$ python -q
>>> import numpy as np
>>> import numpy.linalg as la
>>> np.set_printoptions(precision=2, suppress=True, linewidth=140, legacy="1.25")
>>> arr = np.loadtxt("case12.csv", delimiter=",")
>>> arr
array([[ 0.14, -1.57,  1.23],
       [ 1.97, -0.07, -0.31],
       [-0.28, -1.24, -1.54]])
>>> G = arr.T @ arr
>>> np.diag(G)
array([4., 4., 4.])
>>> la.matrix_rank(G)
3
>>> np.trace(G), (arr ** 2).sum()
(12.0, 12.0)
>>> (arr @ arr.T).shape
(3, 3)
>>> A = np.loadtxt("mat.csv", delimiter=",")
>>> print(A)
[[ 0.15  0.34 -0.05 -0.05  0.05]
 [ 0.34  0.8  -0.11 -0.11  0.11]
 [-0.05 -0.11  0.02  0.02 -0.02]
 [-0.05 -0.11  0.02  0.02 -0.02]
 [ 0.05  0.11 -0.02 -0.02  0.02]]
>>> U, sv, Vt = la.svd(A)
>>> vecs = Vt[:(sv > 1e-8).sum()]
>>> rng = np.random.default_rng(44)
>>> x0 = A[1] + 5 * A[3] + rng.integers(2) * np.eye(5)[4]
>>> print(x0)
[ 0.1   0.23 -0.03 -0.03  1.03]
>>> vecs.T @ vecs
array([[ 0.15,  0.34, -0.05, -0.05,  0.05],
       [ 0.34,  0.8 , -0.11, -0.11,  0.11],
       [-0.05, -0.11,  0.02,  0.02, -0.02],
       [-0.05, -0.11,  0.02,  0.02, -0.02],
       [ 0.05,  0.11, -0.02, -0.02,  0.02]])
>>> print(la.matrix_rank(np.vstack([A, x0])))
2
>>> np.round(la.det(A), 2)
-0.0
>>> np.allclose(A, A.T)
True
>>> np.round(np.abs(la.eigvals(A)).max(), 2)
1.0
>>> np.trace(A)
1.0
>>> np.allclose(A @ A.T, A.T @ A)
True
>>> proj = np.triu(np.array([[2, 0, -3, -2, 1],
...     [-2, 0, 1, 2, 0],
...     [0, -2, 1, 2, -1],
...     [1, 2, -2, -3, 2],
...     [0, -2, 0, 0, -1]]), 1) + np.eye(5)
>>> A2 = proj @ A @ la.inv(proj)
>>> proj @ A - A @ proj
array([[ 0.3 ,  0.69,  0.  , -0.39,  0.  ],
       [-0.15, -0.34,  0.28, -0.64, -0.28],
       [-0.15, -0.34,  0.02,  0.15, -0.02],
       [ 0.1 ,  0.23, -0.07,  0.07,  0.07],
       [ 0.  ,  0.  ,  0.03, -0.1 , -0.03]])
>>> np.round(np.poly(A2), 2) + 0
array([ 1., -1.,  0.,  0.,  0.,  0.])
>>> A2
array([[ 0.44,  1.03,  0.15, -1.62,  3.1 ],
       [ 0.2 ,  0.46,  0.07, -0.72,  1.38],
       [-0.2 , -0.46, -0.07,  0.72, -1.38],
       [ 0.05,  0.11,  0.02, -0.18,  0.34],
       [ 0.05,  0.11,  0.02, -0.18,  0.34]])
>>> print((A2 + A2.T) / 2)
[[ 0.44  0.61 -0.02 -0.79  1.57]
 [ 0.61  0.46 -0.2  -0.3   0.75]
 [-0.02 -0.2  -0.07  0.37 -0.68]
 [-0.79 -0.3   0.37 -0.18  0.08]
 [ 1.57  0.75 -0.68  0.08  0.34]]
>>> print(np.allclose(A2 @ A2.T, A2.T @ A2))
False
>>> print((A2 - A2.T) / 2)
[[ 0.    0.42  0.17 -0.84  1.52]
 [-0.42  0.    0.26 -0.42  0.63]
 [-0.17 -0.26  0.    0.35 -0.7 ]
 [ 0.84  0.42 -0.35  0.    0.26]
 [-1.52 -0.63  0.7  -0.26  0.  ]]
>>> np.allclose(A2, A2.T)
False
>>> la.matrix_power(A2, 2)
array([[ 0.44,  1.03,  0.15, -1.62,  3.1 ],
       [ 0.2 ,  0.46,  0.07, -0.72,  1.38],
       [-0.2 , -0.46, -0.07,  0.72, -1.38],
       [ 0.05,  0.11,  0.02, -0.18,  0.34],
       [ 0.05,  0.11,  0.02, -0.18,  0.34]])
>>> np.round(np.sort(np.abs(la.eigvals(A2))), 2) + 0
array([0., 0., 0., 0., 1.])
